$ python3 -q
>>> import numpy as np
>>> from numpy import linalg as LA
>>> np.set_printoptions(suppress=True, linewidth=140)
>>> rnd = lambda a: np.round(a, 3) + 0
>>> rng = np.random.default_rng(8981)
>>> t = rng.uniform(0, 2 * np.pi, 19)
>>> Q, _ = LA.qr(np.array([[0.2, 0.4], [-0.3, -0.2], [1.6, -0.7], [-0.2, 1.9], [-1.9, 1.3]]))
>>> A = 10 * np.c_[np.cos(t), np.sin(t)] @ Q.T
>>> rnd(A)
array([[-1.39 ,  0.591,  3.442, -7.197, -5.837],
       [-2.469,  2.243, -5.511, -5.928,  4.834],
       [ 2.517, -2.262,  5.383,  6.183, -4.62 ],
       [ 2.528, -2.266,  5.352,  6.241, -4.569],
       [-1.164,  1.456, -6.486, -0.503,  7.362],
       [-0.398, -0.264,  5.214, -4.554, -7.201],
       [-2.444,  1.641,  0.188, -9.196, -2.595],
       [ 1.169, -0.393, -3.912,  6.652,  6.239],
       [-2.631,  2.301, -5.003, -6.831,  4.013],
       [ 2.374, -1.563, -0.491,  9.117,  2.925],
       [ 2.012, -1.183, -1.798,  8.541,  4.286],
       [ 1.946, -1.117, -2.   ,  8.416,  4.487],
       [ 2.555, -1.773,  0.358,  9.287,  1.989],
       [-0.935,  0.189,  4.358, -6.047, -6.598],
       [-0.554,  1.013, -6.209,  1.601,  7.586],
       [ 0.112,  0.496, -5.581,  3.707,  7.406],
       [-1.848,  1.908, -6.36 , -3.12 ,  6.539],
       [-1.734,  1.837, -6.422, -2.659,  6.731],
       [-1.623,  0.806,  2.889, -7.737, -5.339]])
>>> # rows and columns are dependent
>>> rnd(np.trace(LA.pinv(A) @ A))
np.float64(2.0)
>>> LA.lstsq(A[:-1].T, A[-1])[2]
np.int32(2)
>>> np.abs(np.diag(LA.qr(A)[1])) > 1e-9
array([ True,  True, False, False, False])
>>> D = LA.norm(A[:, None] - A[None], axis=-1)
>>> print(D[7].round(6).argsort(kind="stable")[:4])
[ 7 11 10 15]
>>> LA.matrix_rank(D ** 2)
np.int64(3)
>>> D.shape
(19, 19)
>>> print((D + 1e9 * np.eye(19)).round(6).argmin(axis=1))
[18  8  3  2 14 13 18 11  1 12 11 10  9  0  4 14 17 16  0]
>>> print(rnd(D[:5, :5]))
[[ 0.    14.125 14.411 14.47  17.843]
 [14.125  0.    19.997 19.995  6.252]
 [14.411 19.997  0.     0.084 18.882]
 [14.47  19.995  0.084  0.    18.854]
 [17.843  6.252 18.882 18.854  0.   ]]
>>> print(D.mean(axis=1).argmax())
5
>>> rnd(LA.norm(A, axis=1))
array([10., 10., 10., 10., 10., 10., 10., 10., 10., 10., 10., 10., 10., 10., 10., 10., 10., 10., 10.])
>>> out = A / np.sqrt((A ** 2).mean(axis=1, keepdims=True))
>>> print(LA.matrix_rank(out) == LA.matrix_rank(A))
True
>>> Uu, sv, Vh = LA.svd(A)
>>> print(np.argmax(sv[:-1] / (sv[1:] + 1e-6)) + 1)
2
>>> out = Uu[:, :2] @ np.diag(sv[:2]) @ Vh[:2]
>>> print(rnd(np.abs(A - out).max()))
0.0
>>> print(rnd(LA.norm(A - out, 2)), rnd(sv[2]))
0.0 0.0
>>> data = np.load("mat.npy")
>>> rnd(data)
array([[ -2.812, -11.467,  -1.044,   1.358],
       [ -1.804,  -7.174,  -0.33 ,   0.698],
       [ -0.827,  -1.956,  -0.034,  -0.164],
       [ -0.332,  -0.382,  -0.129,  -0.162],
       [ -0.299,  -0.337,  -0.12 ,  -0.147],
       [  1.929,   1.791,   1.368,   0.876],
       [  4.399,   4.339,   3.468,   1.797],
       [  4.399,   4.339,   3.469,   1.797],
       [  5.248,   5.277,   4.221,   2.082],
       [  5.397,   5.444,   4.354,   2.131],
       [  8.197,   8.708,   6.895,   2.996],
       [  8.824,   9.466,   7.473,   3.178],
       [ 13.14 ,  14.881,  11.495,   4.347],
       [ 13.715,  15.624,  12.036,   4.494],
       [ 18.22 ,  21.587,  16.304,   5.59 ]])
>>> # null space of dimension 1
>>> C2 = np.cov(data, rowvar=False)
>>> rnd(data.std(axis=0))
array([6.053, 8.384, 5.091, 1.72 ])
>>> rnd(C2)
array([[39.256, 52.991, 32.848, 10.643],
       [52.991, 75.314, 43.588, 13.357],
       [32.848, 43.588, 27.773,  9.061],
       [10.643, 13.357,  9.061,  3.171]])
>>> rnd(np.polyfit(data[:, 1], data[:, 2], 1))
array([0.579, 1.922])
>>> np.argwhere(np.triu(np.abs(np.corrcoef(data.T)) > 0.8, 1))
array([[0, 1],
       [0, 2],
       [0, 3],
       [1, 2],
       [1, 3],
       [2, 3]])
>>> rnd(np.median(data, axis=0))
array([4.399, 4.339, 3.469, 1.797])
